>>> import numpy as np
>>> np.set_printoptions(precision=3, suppress=True, linewidth=160, legacy="1.25")
>>> arr = np.load("arr.npy")
>>> arr
array([[-0.1, -0.7,  0.3],
       [ 1.5,  0.1,  1.1],
       [ 0.5, -0.7, -0.7]])
>>> r0 = np.array([0, 2, 5])
>>> other = arr + np.outer(r0, np.eye(3)[0])
>>> np.linalg.matrix_rank(np.linalg.inv(other) - np.linalg.inv(arr), tol=1e-8)
1
>>> round(float(np.linalg.det(other) / np.linalg.det(arr)), 3), round(float(1 + np.linalg.solve(arr, r0)[0]), 3)
(4.553, 4.553)
>>> m1 = np.load("x.npy")
>>> m1
array([[  3,   9,   9,  15,   9],
       [ -5, -15, -15, -25, -15],
       [  8,  24,  24,  40,  24],
       [ -8, -24, -24, -40, -24],
       [ -7, -21, -21, -35, -21]])
>>> np.diff(m1, axis=0)
array([[ -8, -24, -24, -40, -24],
       [ 13,  39,  39,  65,  39],
       [-16, -48, -48, -80, -48],
       [  1,   3,   3,   5,   3]])
>>> m1.sum(axis=0)
array([ -9, -27, -27, -45, -27])
>>> np.unravel_index(np.abs(m1).argmax(), m1.shape)
(2, 3)
>>> np.round(np.linalg.svd(m1, compute_uv=False), 3) + 0
array([105.75,   0.  ,   0.  ,   0.  ,   0.  ])
>>> rank = np.linalg.matrix_rank(m1)
>>> rank
1
>>> ns = np.linalg.svd(m1)[2][rank:].T
>>> ns.shape
(5, 4)
>>> [int(np.linalg.matrix_rank(np.delete(m1, i, axis=0))) for i in range(5)]
[1, 1, 1, 1, 1]
>>> np.allclose(m1 @ ns, 0)
True
>>> [int(np.linalg.matrix_rank(m1[:i])) for i in range(1, len(m1) + 1)]
[1, 1, 1, 1, 1]
>>> round(np.trace(np.linalg.pinv(m1) @ m1), 3)
1.0
>>> np.allclose(m1[:-1].T @ np.linalg.lstsq(m1[:-1].T, m1[-1])[0], m1[-1])
True
>>> np.linalg.lstsq(m1[:-1].T, m1[-1])[2]
1
>>> np.linalg.cond(m1) > 100
True
>>> np.linalg.matrix_rank(m1, rtol=0.1)
1
>>> feats = np.vander(np.arange(5) - 1, 4, increasing=True)
>>> feats
array([[ 1, -1,  1, -1],
       [ 1,  0,  0,  0],
       [ 1,  1,  1,  1],
       [ 1,  2,  4,  8],
       [ 1,  3,  9, 27]])
>>> # row 4 is much longer than the rest
>>> np.abs(np.linalg.svd(feats)[2][-1])
array([0.71 , 0.018, 0.675, 0.2  ])
>>> round(float(np.linalg.norm(feats, 2) / np.linalg.norm(feats)), 3)
0.995
>>> np.linalg.matrix_rank(feats, rtol=0.1)
1
>>> np.linalg.rank(feats)
Traceback (most recent call last):
  File "<python-input-32>", line 1, in <module>
    np.linalg.rank(feats)
    ^^^^^^^^^^^^^^
AttributeError: module 'numpy.linalg' has no attribute 'rank'
>>> feats[5]
Traceback (most recent call last):
  File "<python-input-33>", line 1, in <module>
    feats[5]
    ~~~~~^^^
IndexError: index 5 is out of bounds for axis 0 with size 5
>>> feats.sum(axis=1)
array([ 0,  1,  4, 15, 40])
>>> np.diff(feats, axis=0)
array([[ 0,  1, -1,  1],
       [ 0,  1,  1,  1],
       [ 0,  1,  3,  7],
       [ 0,  1,  5, 19]])
>>> np.abs(feats).max()
27
>>> feats.mean(axis=0)
array([1., 1., 3., 7.])
>>> feats.sum(axis=0)
array([ 5,  5, 15, 35])
>>> proj = feats @ np.linalg.solve(feats.T @ feats, feats.T)
>>> proj
array([[ 0.986,  0.057, -0.086,  0.057, -0.014],
       [ 0.057,  0.771,  0.343, -0.229,  0.057],
       [-0.086,  0.343,  0.486,  0.343, -0.086],
       [ 0.057, -0.229,  0.343,  0.771,  0.057],
       [-0.014,  0.057, -0.086,  0.057,  0.986]])
>>> np.round(np.linalg.eigvalsh(proj), 3) + 0
array([0., 1., 1., 1., 1.])
>>> vec = np.array([3, -2, -2, 1])
>>> y = feats @ vec
>>> np.linalg.lstsq(feats, y)[0]
array([ 3., -2., -2.,  1.])
>>> y
array([ 2,  3,  0, -1,  6])
>>> np.round(np.linalg.pinv(feats) @ feats, 3) + 0
array([[1., 0., 0., 0.],
       [0., 1., 0., 0.],
       [0., 0., 1., 0.],
       [0., 0., 0., 1.]])
>>> rng = np.random.default_rng(57)
>>> y = y + 0.05 * rng.normal(size=5)
>>> y
array([ 2.017,  3.023,  0.078, -0.933,  6.008])
>>> b, *_ = np.linalg.lstsq(feats, y)
>>> b.round()
array([ 3., -2., -2.,  1.])
>>> round(np.linalg.norm(y - feats @ b), 3)
0.016
>>> J = np.load("dump.npy")
>>> J
array([[1, 0, 0, 0],
       [0, 1, 0, 0],
       [2, 2, 1, 0],
       [1, 3, 0, 1]])
>>> np.prod(np.diag(J)), round(float(np.linalg.det(J)), 3)
(1, 1.0)
>>> other = np.array([[1, -2], [3, 3]])
>>> W2 = np.kron(other, J)
>>> round(float(np.linalg.norm(W2, 2)), 3), round(float(np.linalg.norm(other, 2) * np.linalg.norm(J, 2)), 3)
(18.833, 18.833)
>>> W2
array([[ 1,  0,  0,  0, -2,  0,  0,  0],
       [ 0,  1,  0,  0,  0, -2,  0,  0],
       [ 2,  2,  1,  0, -4, -4, -2,  0],
       [ 1,  3,  0,  1, -2, -6,  0, -2],
       [ 3,  0,  0,  0,  3,  0,  0,  0],
       [ 0,  3,  0,  0,  0,  3,  0,  0],
       [ 6,  6,  3,  0,  6,  6,  3,  0],
       [ 3,  9,  0,  3,  3,  9,  0,  3]])
>>> r0, g = J[1], J[2]
>>> r0 @ g
2
>>> r0 @ r0
1
>>> p = (r0 @ g) / (r0 @ r0) * r0
>>> round(float(np.linalg.norm(r0 + g) ** 2 + np.linalg.norm(r0 - g) ** 2), 3)
20.0
>>> p
array([0., 2., 0., 0.])
>>> np.outer(r0, g)
array([[0, 0, 0, 0],
       [2, 2, 1, 0],
       [0, 0, 0, 0],
       [0, 0, 0, 0]])
>>> np.linalg.matrix_rank(np.outer(r0, g))
1
>>> vec = np.array([0, 0, 1, -3])
>>> h1 = np.maximum(J @ vec, 0)
>>> np.maximum(J @ (3 * vec), 0)
array([0, 0, 3, 0])
>>> np.tanh(J @ vec)
array([ 0.   ,  0.   ,  0.762, -0.995])
>>> np.maximum(J @ vec, 0) - np.maximum(-J @ vec, 0)
array([ 0,  0,  1, -3])
>>> F = np.load("data.npy")
>>> F
array([[ 1,  0,  1],
       [ 0, -1,  2],
       [ 0,  0,  0]])
>>> [round(float(x), 3) for x in np.linalg.svd(F, compute_uv=False)[:3]]
[2.449, 1.0, 0.0]
>>> np.allclose(F[:-1].T @ np.linalg.lstsq(F[:-1].T, F[-1])[0], F[-1])
True
>>> rank = np.linalg.matrix_rank(F)
>>> rank
2
>>> ns = np.linalg.svd(F)[2][rank:].T
>>> ns @ ns.T
array([[ 0.167, -0.333, -0.167],
       [-0.333,  0.667,  0.333],
       [-0.167,  0.333,  0.167]])
>>> np.round(F @ ns, 3) + 0
array([[0.],
       [0.],
       [0.]])
>>> [int(np.linalg.matrix_rank(F[:, :j + 1])) for j in range(3)]
[1, 2, 2]
>>> ns[:, 0] / ns[np.abs(ns[:, 0]).round(6).argmax(), 0]
array([-0.5,  1. ,  0.5])
>>> np.linalg.matrix_rank(F.T @ F), np.linalg.matrix_rank(F @ F.T)
(2, 2)
>>> F @ F
array([[ 1,  0,  1],
       [ 0,  1, -2],
       [ 0,  0,  0]])
>>> s = 3 * 0.5 ** np.arange(4)
>>> M = rng.normal(size=(19, 4)) * rng.permutation(s)
>>> M
array([[ 0.549, -0.889, -0.148,  0.96 ],
       [ 1.176, -0.607, -0.31 ,  1.545],
       [ 1.103, -0.819,  0.123,  4.034],
       [ 0.025,  0.676,  0.388, -2.247],
       [-0.657, -1.008, -0.43 , -0.594],
       [ 0.997,  0.392, -0.18 , -5.24 ],
       [-0.029,  0.683,  0.135,  1.617],
       [ 2.984,  1.12 , -0.066, -6.613],
       [ 1.874, -0.35 ,  0.2  , -2.737],
       [ 0.532, -0.643,  0.163, -2.197],
       [-0.615, -0.598,  0.152,  0.732],
       [ 0.379, -0.687, -0.057, -3.285],
       [-0.599,  0.141,  0.041,  4.484],
       [ 0.237, -0.199, -0.297,  1.473],
       [-0.739,  0.955, -0.819, -2.172],
       [-1.955, -0.985, -0.046, -1.711],
       [-0.547,  0.48 ,  0.498, -4.403],
       [-0.03 , -0.315, -0.274,  1.261],
       [-1.645, -0.644, -0.378,  1.791]])
>>> lab = M[:, 3] > np.median(M[:, 3])
>>> r0 = M[lab].mean(axis=0) - M[~lab].mean(axis=0)
>>> r0
array([-0.273, -0.356, -0.071,  5.109])
>>> round(float((((M - M.mean(axis=0)) @ r0 > 0) == lab).mean()), 3)
0.947
>>> ((M - M.mean(axis=0)) @ r0 > 0).astype(int)
array([1, 1, 1, 0, 1, 0, 1, 0, 0, 0, 1, 0, 1, 1, 0, 0, 0, 1, 1])
>>> W = np.array([[0, 0], [2, 0], [0, 0], [3, 2]])
>>> b = np.array([-2, -2])
>>> hid = np.maximum(M @ W + b, 0)
>>> (hid > 0).astype(int)
array([[0, 0],
       [1, 1],
       [1, 1],
       [0, 0],
       [0, 0],
       [0, 0],
       [1, 1],
       [0, 0],
       [0, 0],
       [0, 0],
       [0, 0],
       [0, 0],
       [1, 1],
       [1, 1],
       [0, 0],
       [0, 0],
       [0, 0],
       [1, 1],
       [1, 1]])
>>> np.linalg.matrix_rank(hid)
2
>>> W2 = np.array([[-1, -1], [-2, -3]])
>>> (hid @ W2).round(6).argmax(axis=1)
array([0, 0, 0, 0, 0, 0, 0, 0, 0, 0, 0, 0, 0, 0, 0, 0, 0, 0, 0])
